>>> import numpy as np
>>> from numpy import linalg as LA
>>> np.set_printoptions(suppress=True, linewidth=200)
>>> A2 = np.array([[-1, -1, 4, -4, 2, -5],
...     [1, -1, -3, 1, -1, 1],
...     [2, -4, 1, 0, -3, -4],
...     [-2, 1, -1, 1, -3, 1],
...     [1, 2, -5, 2, 2, 2],
...     [4, 1, -4, 0, 0, -5]])
>>> A = A2 + A2.T
>>> print(A)
[[ -2   0   6  -6   3  -1]
 [  0  -2  -7   2   1   2]
 [  6  -7   2  -1  -8  -8]
 [ -6   2  -1   2  -1   1]
 [  3   1  -8  -1   4   2]
 [ -1   2  -8   1   2 -10]]
>>> # symmetric
>>> vec = np.array([-8, -6, -7, 0, 9, -1])
>>> print(A @ np.ones(6))
[  0.  -4. -16.  -3.   1. -14.]
>>> (A @ vec).argmax()
np.int64(5)
>>> (A * vec).sum(axis=1)
array([  2,  68, -84,  33,  60,  80])
>>> A @ np.eye(6)[5]
array([ -1.,   2.,  -8.,   1.,   2., -10.])
>>> LA.norm(A @ vec) <= LA.norm(A, 2) * LA.norm(vec) + 1e-9
np.True_
>>> A @ vec
array([  2,  68, -84,  33,  60,  80])
>>> w, vecs = LA.eigh(A)
>>> vec = np.array([-1, 2, -4, -1, 4, 3])
>>> (np.sign(vecs[:, -1].round(6)) == np.sign(vecs[0, -1].round(6))).astype(int)
array([1, 0, 1, 0, 0, 0])
>>> round(float(vec @ A @ vec / (vec @ vec)), 3), np.round(w[0], 3), np.round(w[-1], 3)
(13.83, np.float64(-15.45), np.float64(16.267))
>>> print(np.abs(A).sum(axis=1).max(), np.round(np.abs(w).max(), 3))
32 16.267
>>> u = np.array([2, 0, 0, 0, 0, 1])
>>> A2 = A + np.outer(u, np.eye(6)[2])
>>> A2
array([[ -2.,   0.,   8.,  -6.,   3.,  -1.],
       [  0.,  -2.,  -7.,   2.,   1.,   2.],
       [  6.,  -7.,   2.,  -1.,  -8.,  -8.],
       [ -6.,   2.,  -1.,   2.,  -1.,   1.],
       [  3.,   1.,  -8.,  -1.,   4.,   2.],
       [ -1.,   2.,  -7.,   1.,   2., -10.]])
>>> round(float(LA.det(A2) / LA.det(A)), 3), np.round(1 + LA.solve(A, u)[2], 3)
(0.992, np.float64(0.992))
>>> LA.matrix_rank(LA.inv(A2) - LA.inv(A), tol=1e-8)
np.int64(1)
